In [1]: import numpy as np

In [2]: np.set_printoptions(suppress=True, linewidth=160)

In [3]: A = np.load("w.npy")

In [4]: print(A)
[[ -5.57  16.46 -13.9 ]
 [ -1.52   4.49   5.79]
 [ -3.97  14.29 -10.31]
 [  7.66  27.59   3.77]
 [ -0.01 -13.31  -0.45]
 [  6.39   0.05 -12.94]
 [ -4.53 -20.79  -8.45]
 [ -1.72   6.16   9.29]
 [ 11.56 -34.62  -3.19]
 [ -8.12  11.74 -19.45]
 [  3.08  14.24  16.  ]
 [  3.42 -17.09   0.56]
 [ -2.66 -45.04   7.37]]

In [5]: cen = A - A.mean(axis=0)

In [6]: U, sv, vt = np.linalg.svd(cen, full_matrices=False)

In [7]: np.abs(vt[0]).argmax()
Out[7]: np.int64(1)

In [8]: sv.round(2)
Out[8]: array([75.49, 36.72, 18.32])

In [9]: np.abs(U[:, 0]).argmax()
Out[9]: np.int64(12)

In [10]: print(np.round(vt[0] * np.sign(vt[0, np.abs(vt[0]).argmax()]), 2))
[-0.05  1.   -0.07]

In [11]: np.round((sv ** 2).sum() ** 2 / (sv ** 4).sum(), 2)
Out[11]: np.float64(1.58)

In [12]: np.round(np.abs(vt[-1]), 2)
Out[12]: array([0.97, 0.03, 0.23])

In [13]: np.linalg.matrix_rank(cen)
Out[13]: np.int64(3)

In [14]: P = A @ np.linalg.solve(A.T @ A, A.T)

In [15]: np.round(np.linalg.eigvalsh(P), 2) + 0
Out[15]: array([0., 0., 0., 0., 0., 0., 0., 0., 0., 0., 1., 1., 1.])

In [16]: print(np.linalg.matrix_rank(np.eye(13) - P))
10

In [17]: np.round(np.diag(P), 2)
Out[17]: array([0.2 , 0.04, 0.11, 0.33, 0.03, 0.33, 0.18, 0.1 , 0.55, 0.35, 0.24, 0.07, 0.46])

In [18]: np.allclose(P @ P, P)
Out[18]: True

In [19]: gram = np.cov(A, rowvar=False)

In [20]: np.round(np.polyfit(A[:, 1], A[:, 2], 1), 2)
Out[20]: array([-0.05, -2.14])

In [21]: np.argwhere(np.triu(np.abs(np.corrcoef(A.T)) > 0.8, 1))
Out[21]: array([], shape=(0, 2), dtype=int64)

In [22]: np.argsort(-A.std(axis=0).round(6), kind="stable")
Out[22]: array([1, 2, 0])

In [23]: np.round(np.corrcoef(A.T), 2)
Out[23]: 
array([[ 1.  , -0.16,  0.33],
       [-0.16,  1.  , -0.11],
       [ 0.33, -0.11,  1.  ]])

In [24]: np.median(A, axis=0)
Out[24]: array([-1.52,  4.49, -0.45])

In [25]: def softmax(z):
    ...:     e = np.exp(z - z.max(axis=-1, keepdims=True))
    ...:     return e / e.sum(axis=-1, keepdims=True)
    ...: 

In [26]: print(np.round(softmax(10 * A[3]), 2) + 0)
[0. 1. 0.]

In [27]: np.round(softmax(A).sum(axis=1), 2)
Out[27]: array([1., 1., 1., 1., 1., 1., 1., 1., 1., 1., 1., 1., 1.])

In [28]: S = A @ A.T / np.sqrt(3)

In [29]: softmax(S).round(6).argmax(axis=1)
Out[29]: array([ 9, 10,  0,  3, 12,  5, 12, 10, 12,  9,  3, 12, 12])
